$ python3 -q
>>> import numpy as np
>>> import numpy.linalg as la
>>> np.set_printoptions(precision=1, suppress=True, linewidth=200)
>>> def rnd(a):
...     return np.round(a, 1) + 0
... 
>>> F = np.loadtxt("a.csv", delimiter=",")
>>> F
array([[0., 0., 0., 1., 0., 1., 1., 0.],
       [0., 0., 0., 0., 0., 0., 0., 0.],
       [0., 0., 0., 0., 1., 0., 0., 0.],
       [1., 0., 0., 0., 0., 1., 0., 0.],
       [0., 0., 1., 0., 0., 0., 0., 0.],
       [1., 0., 0., 1., 0., 0., 1., 0.],
       [1., 0., 0., 0., 0., 1., 0., 0.],
       [0., 0., 0., 0., 0., 0., 0., 0.]])
>>> F @ F
array([[3., 0., 0., 1., 0., 2., 1., 0.],
       [0., 0., 0., 0., 0., 0., 0., 0.],
       [0., 0., 1., 0., 0., 0., 0., 0.],
       [1., 0., 0., 2., 0., 1., 2., 0.],
       [0., 0., 0., 0., 1., 0., 0., 0.],
       [2., 0., 0., 1., 0., 3., 1., 0.],
       [1., 0., 0., 2., 0., 1., 2., 0.],
       [0., 0., 0., 0., 0., 0., 0., 0.]])
>>> np.allclose(F @ F.T, F.T @ F)
True
>>> vals, vecs = la.eigh(F)
>>> rnd(vecs.T @ F @ vecs)
array([[-1.6,  0. ,  0. ,  0. ,  0. ,  0. ,  0. ,  0. ],
       [ 0. , -1. ,  0. ,  0. ,  0. ,  0. ,  0. ,  0. ],
       [ 0. ,  0. , -1. ,  0. ,  0. ,  0. ,  0. ,  0. ],
       [ 0. ,  0. ,  0. ,  0. ,  0. ,  0. ,  0. ,  0. ],
       [ 0. ,  0. ,  0. ,  0. ,  0. ,  0. ,  0. ,  0. ],
       [ 0. ,  0. ,  0. ,  0. ,  0. ,  0. ,  0. ,  0. ],
       [ 0. ,  0. ,  0. ,  0. ,  0. ,  0. ,  1. ,  0. ],
       [ 0. ,  0. ,  0. ,  0. ,  0. ,  0. ,  0. ,  2.6]])
>>> (vals > 1e-8).sum(), (vals < -1e-8).sum()
(np.int64(2), np.int64(3))
>>> rnd(la.eigvalsh(F + 4 * np.eye(8)))
array([2.4, 3. , 3. , 4. , 4. , 4. , 5. , 6.6])
>>> rnd(la.svd(F, compute_uv=False))
array([2.6, 1.6, 1. , 1. , 1. , 0. , 0. , 0. ])
>>> rnd(vecs.T @ vecs)
array([[1., 0., 0., 0., 0., 0., 0., 0.],
       [0., 1., 0., 0., 0., 0., 0., 0.],
       [0., 0., 1., 0., 0., 0., 0., 0.],
       [0., 0., 0., 1., 0., 0., 0., 0.],
       [0., 0., 0., 0., 1., 0., 0., 0.],
       [0., 0., 0., 0., 0., 1., 0., 0.],
       [0., 0., 0., 0., 0., 0., 1., 0.],
       [0., 0., 0., 0., 0., 0., 0., 1.]])
>>> rnd(np.abs(vecs[:, -1]))
array([0.6, 0. , 0. , 0.4, 0. , 0.6, 0.4, 0. ])
>>> np.unique(vals.round(6) + 0, return_counts=True)[1]
array([1, 2, 3, 1, 1])
